$ ipython --no-banner

In [1]: import numpy as np

In [2]: np.set_printoptions(precision=3, suppress=True, linewidth=160)

In [3]: rd = lambda a: np.round(a, 3) + 0

In [4]: arr = np.loadtxt("out18.csv", delimiter=",")

In [5]: arr
Out[5]: 
array([[ 0.2  ,  0.8  , -2.1  ,  1.3  ,  0.3  ,  0.4  ,  1.2  ],
       [ 0.4  ,  0.7  , -0.5  ,  2.3  ,  0.   ,  0.2  ,  2.3  ],
       [-0.6  , -1.4  , -0.8  ,  0.6  , -0.4  , -0.5  , -0.2  ],
       [ 0.2  , -0.7  , -0.1  ,  1.4  ,  0.2  ,  1.4  , -1.4  ],
       [ 2.2  ,  0.5  ,  0.4  ,  1.3  ,  1.   ,  1.4  , -0.5  ],
       [ 0.3  ,  0.7  ,  1.6  , -0.9  ,  1.   , -0.1  , -1.2  ],
       [ 0.7  ,  0.3  ,  0.2  ,  0.7  ,  0.7  ,  1.   , -0.5  ],
       [ 0.4  , -1.1  ,  0.6  , -0.4  , -0.3  , -1.7  ,  0.   ],
       [-0.7  , -1.1  , -0.1  ,  0.9  ,  0.   ,  1.8  ,  1.5  ],
       [ 2.4  , -0.1  ,  0.8  ,  0.7  ,  0.1  , -0.9  , -2.   ],
       [ 0.3  , -0.5  , -0.2  ,  0.1  , -0.8  , -0.1  ,  0.   ],
       [-0.2  ,  0.   ,  1.   ,  1.9  ,  0.1  , -0.9  ,  0.6  ],
       [ 0.6  ,  1.1  , -1.5  , -0.3  ,  1.   , -1.5  ,  0.7  ],
       [ 0.401, -1.096,  0.616, -0.36 , -0.328, -1.726,  0.026],
       [-1.7  ,  0.2  ,  0.2  ,  0.5  ,  0.3  ,  0.7  , -0.6  ]])

In [6]: A2 = arr / np.sqrt((arr ** 2).mean(axis=1, keepdims=True))

In [7]: np.linalg.matrix_rank(arr - arr.mean(axis=1, keepdims=True))
Out[7]: np.int64(6)

In [8]: rd(A2[3])
Out[8]: array([ 0.208, -0.729, -0.104,  1.457,  0.208,  1.457, -1.457])
